% python3 -q
>>> import numpy as np
>>> np.set_printoptions(precision=3, suppress=True, linewidth=100, sign=" ")
>>> rd = lambda a: np.round(a, 3) + 0
>>> X = np.load("block7.npy")
>>> X
array([[ 0, -2,  0,  0,  0,  0],
       [-2, -2,  0,  0,  0,  0],
       [ 1,  1,  0,  0,  0,  0],
       [ 0,  0,  0, -2,  0,  0],
       [ 0,  0, -2, -2,  0,  0],
       [ 0,  0,  1,  1,  0,  0],
       [ 0,  0,  0,  0,  0, -2],
       [ 0,  0,  0,  0, -2, -2],
       [ 0,  0,  0,  0,  1,  1]])
>>> hat = X @ np.linalg.solve(X.T @ X, X.T)
>>> hat @ X[:, 5]
array([ 0.,  0.,  0.,  0.,  0.,  0., -2., -2.,  1.])
>>> x = np.array([6, 4, 0, 5, 9, 4])
>>> target = X @ x
>>> rd(np.linalg.pinv(X) @ X)
array([[ 1.,  0.,  0.,  0.,  0.,  0.],
       [ 0.,  1.,  0.,  0.,  0.,  0.],
       [ 0.,  0.,  1.,  0.,  0.,  0.],
       [ 0.,  0.,  0.,  1.,  0.,  0.],
       [ 0.,  0.,  0.,  0.,  1.,  0.],
       [ 0.,  0.,  0.,  0.,  0.,  1.]])
>>> rd(np.linalg.lstsq(X, target)[0])
array([ 6.,  4.,  0.,  5.,  9.,  4.])
>>> rng = np.random.default_rng(6626)
>>> target = target + 0.05 * rng.normal(size=9)
>>> rd(target)
array([ -8.077, -20.02 ,   9.907, -10.064, -10.025,   5.026,  -7.997, -26.094,  13.053])
>>> coef, *_ = np.linalg.lstsq(X, target)
>>> print(rd(np.linalg.norm(target - X @ coef)))
0.093
>>> [round(float(np.linalg.norm(np.linalg.solve(X.T @ X + lam * np.eye(6), X.T @ target))), 2) for lam in (0, 1, 10, 100)]
[13.23, 11.38, 6.43, 1.27]
>>> Y = np.c_[X[:, :2] @ np.array([[1, 0], [2, 1]]), np.array([0, 2, 1, 1, 1, 1, 3, 1, 3])]
>>> print(Y)
[[-4 -2  0]
 [-6 -2  2]
 [ 3  1  1]
 [ 0  0  1]
 [ 0  0  1]
 [ 0  0  1]
 [ 0  0  3]
 [ 0  0  1]
 [ 0  0  3]]
>>> rd(np.linalg.norm(Y - X @ np.linalg.lstsq(X, Y)[0], axis=0))
array([ 0.   ,  0.   ,  3.847])
>>> print(rd(np.linalg.norm(np.linalg.qr(X)[0].T @ Y, axis=0) ** 2 / ((Y ** 2).sum(axis=0) + 1e-12)))
[ 1.     1.     0.452]
>>> hat = Y @ np.linalg.solve(Y.T @ Y, Y.T)
>>> rd(np.diag(hat))
array([ 1.   ,  0.825,  0.302,  0.04 ,  0.04 ,  0.04 ,  0.357,  0.04 ,  0.357])
>>> rd(np.linalg.eigvalsh(hat))
array([ 0.,  0.,  0.,  0.,  0.,  0.,  1.,  1.,  1.])
>>> np.allclose(hat @ hat, hat)
True
>>> labels = rng.permutation(6)
>>> Y = X[:, labels] * rng.choice([-1, 1], 6)
>>> Y
array([[ 0,  2,  0,  0,  0,  0],
       [ 0,  2, -2,  0,  0,  0],
       [ 0, -1,  1,  0,  0,  0],
       [ 0,  0,  0,  0,  0, -2],
       [-2,  0,  0,  0,  0, -2],
       [ 1,  0,  0,  0,  0,  1],
       [ 0,  0,  0,  2,  0,  0],
       [ 0,  0,  0,  2, -2,  0],
       [ 0,  0,  0, -1,  1,  0]])
>>> U, _, Vt = np.linalg.svd(X.T @ Y)
>>> rd(np.linalg.lstsq(X, Y)[0])
array([[ 0.,  0.,  1.,  0.,  0.,  0.],
       [ 0., -1.,  0.,  0.,  0.,  0.],
       [ 1.,  0.,  0.,  0.,  0.,  0.],
       [ 0.,  0.,  0.,  0.,  0.,  1.],
       [ 0.,  0.,  0.,  0.,  1.,  0.],
       [ 0.,  0.,  0., -1.,  0.,  0.]])
>>> print(labels)
[ 2  1  0  5  4  3]
>>> A = np.load("x.npy")
>>> A
array([[ 0.998,  0.867, -0.93 , -0.976,  1.   , -0.818,  0.988,  0.975],
       [ 0.   , -0.716, -0.345,  0.966,  0.149, -0.336, -0.53 ,  0.291],
       [-0.99 ,  0.909, -0.67 ,  0.09 , -1.   ,  0.885,  0.478, -0.854],
       [-0.363,  0.945, -0.8  , -0.544, -0.592,  0.706,  0.978, -0.363],
       [ 0.9  ,  0.905, -1.   , -0.08 ,  1.   , -0.973,  0.09 ,  0.999],
       [ 0.06 , -0.149, -0.438,  0.762,  0.188, -0.08 ,  0.178,  0.178],
       [ 0.731, -0.964,  1.   , -0.885, -0.973,  0.932,  0.68 , -0.998],
       [ 0.917,  0.397,  0.887, -0.969,  0.91 ,  0.345,  0.949, -0.454],
       [-0.327, -0.898,  0.997, -0.959, -0.894,  0.04 , -0.984, -0.814],
       [-0.04 , -0.523, -1.   ,  1.   ,  0.996, -0.985, -0.98 ,  0.999],
       [-0.997, -0.446,  0.949,  0.973, -1.   ,  0.97 , -0.354, -0.995]])
>>> Y = np.c_[A[:, :5] @ np.array([[-5, -7, -7, -2, 3],
...     [5, -9, 7, 8, 3],
...     [2, 8, -1, 0, 3],
...     [-2, 8, 3, 1, -8],
...     [-2, 3, 8, 6, -6]]), np.array([2, 0, 1, 3, 1, 0, 3, 2, 2, 0, 1])]
>>> rd(Y)
array([[ -2.563, -27.037,   5.085,   9.964,   4.613,   2.   ],
       [ -6.5  ,  11.859,  -0.577,  -3.868, -11.805,   0.   ],
       [  9.975,  -8.891,   6.233,   3.342,   3.027,   1.   ],
       [  7.212, -18.492,   3.588,   4.19 ,   7.25 ,   3.   ],
       [ -3.815, -20.085,   8.795,  11.36 ,  -2.945,   1.   ],
       [ -3.821,   4.077,   2.765,   0.578,  -8.805,   0.   ],
       [ -2.759,   1.56 , -23.304, -15.897,  15.219,   3.   ],
       [ -0.708,  -7.918,  -0.154,   5.833,   8.895,   2.   ],
       [  2.845,   7.993, -15.023, -12.853,  12.352,   2.   ],
       [ -8.407,   7.975,   8.587,   2.872, -18.665,   0.   ],
       [  4.707,  23.369,  -2.173,  -6.601,  -3.266,   1.   ]])
>>> rd(np.linalg.norm(Y - A @ np.linalg.lstsq(A, Y)[0], axis=0))
array([ 0.   ,  0.   ,  0.   ,  0.   ,  0.   ,  3.219])
>>> np.linalg.matrix_rank(np.c_[A, Y])
np.int64(9)
>>> rd(np.linalg.lstsq(A, Y[:, 0])[0])
array([-5.,  5.,  2., -2., -2.,  0.,  0.,  0.])
>>> rd(np.linalg.norm(np.linalg.qr(A)[0].T @ Y, axis=0) ** 2 / ((Y ** 2).sum(axis=0) + 1e-12))
array([ 1.   ,  1.   ,  1.   ,  1.   ,  1.   ,  0.686])
>>> mat = np.load("m.npy")
>>> mat
array([[ 2, -2,  0,  2, -3,  0, -2,  3,  2, -3, -1, -3],
       [ 2, -2, -9,  2,  3, -3, -3,  1,  2,  1,  3, -2],
       [-3, -3,  3, -3,  1,  1,  0,  0,  3, -2, -1,  1],
       [ 1, -2,  6,  3, -3,  2,  3, -2, -1, -3, -1,  0],
       [-2,  1,  9,  0, -3,  3,  3, -2,  0, -1,  3,  2],
       [-1,  1, -6, -3, -1, -2,  0,  1,  2,  1,  0,  1],
       [ 1, -1,  6,  1, -3,  2,  3,  0, -2,  3, -1, -3],
       [ 2,  2,  6, -3,  3,  2, -3,  1, -1,  1, -3,  1]])
>>> U, sigma = np.linalg.svd(mat)
Traceback (most recent call last):
  File "<python-input-41>", line 1, in <module>
    U, sigma = np.linalg.svd(mat)
    ^^^^^^^^
ValueError: too many values to unpack (expected 2)
>>> U, sigma, Vt = np.linalg.svd(mat, full_matrices=False)
>>> rd(np.cumsum(sigma ** 2) / np.sum(sigma ** 2))
array([ 0.579,  0.723,  0.822,  0.904,  0.946,  0.974,  0.996,  1.   ])
>>> U.shape, sigma.shape, Vt.shape
((8, 8), (8,), (8, 12))
>>> rd(sigma / sigma[0])
array([ 1.   ,  0.497,  0.414,  0.376,  0.27 ,  0.219,  0.198,  0.079])
>>> rd(np.abs(Vt[0]))
array([ 0.054,  0.015,  0.874,  0.008,  0.21 ,  0.291,  0.237,  0.124,  0.132,  0.071,  0.081,
        0.061])
>>> (sigma > 1e-8).sum()
np.int64(8)
>>> np.abs(U[:, 0]).round(6).argmax()
np.int64(1)
>>> rd(Vt @ Vt.T)
array([[ 1.,  0.,  0.,  0.,  0.,  0.,  0.,  0.],
       [ 0.,  1.,  0.,  0.,  0.,  0.,  0.,  0.],
       [ 0.,  0.,  1.,  0.,  0.,  0.,  0.,  0.],
       [ 0.,  0.,  0.,  1.,  0.,  0.,  0.,  0.],
       [ 0.,  0.,  0.,  0.,  1.,  0.,  0.,  0.],
       [ 0.,  0.,  0.,  0.,  0.,  1.,  0.,  0.],
       [ 0.,  0.,  0.,  0.,  0.,  0.,  1.,  0.],
       [ 0.,  0.,  0.,  0.,  0.,  0.,  0.,  1.]])
>>> rd(sigma)
array([ 20.111,   9.997,   8.319,   7.564,   5.434,   4.399,   3.972,   1.588])
>>> u, g = mat[3], mat[5]
>>> u @ u
np.int64(87)
>>> p = (u @ g) / (u @ u) * u
>>> np.linalg.matrix_rank(np.outer(u, g))
np.int64(1)
>>> rd((g - p) @ u)
np.float64(0.0)
>>> rd(p)
array([-0.644,  1.287, -3.862, -1.931,  1.931, -1.287, -1.931,  1.287,  0.644,  1.931,  0.644,
        0.   ])
>>> rd(g - p)
array([-0.356, -0.287, -2.138, -1.069, -2.931, -0.713,  1.931, -0.287,  1.356, -0.931, -0.644,
        1.   ])
>>> theta = np.radians(30)
>>> r_ = np.eye(12)
>>> r_[3, 3] = r_[8, 8] = np.cos(theta)
>>> r_[3, 8], r_[8, 3] = -np.sin(theta), np.sin(theta)
>>> rd(r_)
array([[ 1.   ,  0.   ,  0.   ,  0.   ,  0.   ,  0.   ,  0.   ,  0.   ,  0.   ,  0.   ,  0.   ,
         0.   ],
       [ 0.   ,  1.   ,  0.   ,  0.   ,  0.   ,  0.   ,  0.   ,  0.   ,  0.   ,  0.   ,  0.   ,
         0.   ],
       [ 0.   ,  0.   ,  1.   ,  0.   ,  0.   ,  0.   ,  0.   ,  0.   ,  0.   ,  0.   ,  0.   ,
         0.   ],
       [ 0.   ,  0.   ,  0.   ,  0.866,  0.   ,  0.   ,  0.   ,  0.   , -0.5  ,  0.   ,  0.   ,
         0.   ],
       [ 0.   ,  0.   ,  0.   ,  0.   ,  1.   ,  0.   ,  0.   ,  0.   ,  0.   ,  0.   ,  0.   ,
         0.   ],
       [ 0.   ,  0.   ,  0.   ,  0.   ,  0.   ,  1.   ,  0.   ,  0.   ,  0.   ,  0.   ,  0.   ,
         0.   ],
       [ 0.   ,  0.   ,  0.   ,  0.   ,  0.   ,  0.   ,  1.   ,  0.   ,  0.   ,  0.   ,  0.   ,
         0.   ],
       [ 0.   ,  0.   ,  0.   ,  0.   ,  0.   ,  0.   ,  0.   ,  1.   ,  0.   ,  0.   ,  0.   ,
         0.   ],
       [ 0.   ,  0.   ,  0.   ,  0.5  ,  0.   ,  0.   ,  0.   ,  0.   ,  0.866,  0.   ,  0.   ,
         0.   ],
       [ 0.   ,  0.   ,  0.   ,  0.   ,  0.   ,  0.   ,  0.   ,  0.   ,  0.   ,  1.   ,  0.   ,
         0.   ],
       [ 0.   ,  0.   ,  0.   ,  0.   ,  0.   ,  0.   ,  0.   ,  0.   ,  0.   ,  0.   ,  1.   ,
         0.   ],
       [ 0.   ,  0.   ,  0.   ,  0.   ,  0.   ,  0.   ,  0.   ,  0.   ,  0.   ,  0.   ,  0.   ,
         1.   ]])
>>> Y = mat @ r_.T
>>> np.allclose(np.linalg.norm(mat, axis=1), np.linalg.norm(Y, axis=1))
True
>>> rd(np.linalg.svd(mat, compute_uv=False)), rd(np.linalg.svd(Y, compute_uv=False))
(array([ 20.111,   9.997,   8.319,   7.564,   5.434,   4.399,   3.972,   1.588]), array([ 20.111,   9.997,   8.319,   7.564,   5.434,   4.399,   3.972,   1.588]))
>>> np.allclose(mat @ mat.T, Y @ Y.T)
True
>>> print(rd(np.abs(Y - mat).max(axis=0)))
[ 0.     0.     0.     1.268  0.     0.     0.     0.     1.902  0.     0.     0.   ]
>>> rd(np.linalg.det(r_)), rd(np.trace(r_))
(np.float64(1.0), np.float64(11.732))
>>> m1 = np.loadtxt("data.csv", delimiter=",")
>>> m1
array([[-1.,  4.,  5.,  4., -3.,  1.,  5.],
       [-2.,  3., -1.,  2.,  5.,  4.,  5.],
       [-5.,  1.,  2.,  2.,  5., -4.,  0.],
       [ 3., -2.,  2.,  5., -4., -5., -2.],
       [-3.,  0.,  5.,  0.,  4., -3.,  2.],
       [ 2.,  4.,  3.,  5., -5., -3., -1.],
       [ 3.,  2., -4.,  0., -4.,  1., -5.]])
>>> print(rd(np.sort(np.abs(np.linalg.eigvals(m1)))))
[ 0.658  4.474  4.474  5.829  5.829  7.398  8.74 ]
>>> np.linalg.determinant(m1)
Traceback (most recent call last):
  File "<python-input-72>", line 1, in <module>
    np.linalg.determinant(m1)
    ^^^^^^^^^^^^^^^^^^^^^
AttributeError: module 'numpy.linalg' has no attribute 'determinant'
>>> np.allclose(m1, m1.T)
False
>>> np.allclose(m1 @ m1.T, m1.T @ m1)
False
>>> print((m1 - m1.T) / 2)
[[ 0.   3.   5.   0.5  0.  -0.5  1. ]
 [-3.   0.  -1.   2.   2.5  0.   1.5]
 [-5.   1.   0.   0.   0.  -3.5  2. ]
 [-0.5 -2.   0.   0.  -2.  -5.  -1. ]
 [ 0.  -2.5  0.   2.   0.   1.   3. ]
 [ 0.5  0.   3.5  5.  -1.   0.  -1. ]
 [-1.  -1.5 -2.   1.  -3.   1.   0. ]]
>>> rd(np.linalg.matrix_power(m1, 3))
array([[ 100., -126.,   76.,  141.,  -44.,   11.,  176.],
       [ -65.,  -28.,   75.,  156.,  105.,   21.,  217.],
       [-213., -266.,  141., -406.,  366., -154.,  -51.],
       [  82., -138.,  -39.,  -41., -155., -101., -165.],
       [-238., -273.,   76., -375.,  489., -114.,   -3.],
       [ 180.,  -39.,    9.,  146., -221., -154., -167.],
       [ 216.,  260.,  -77.,  300., -407.,  -45., -202.]])
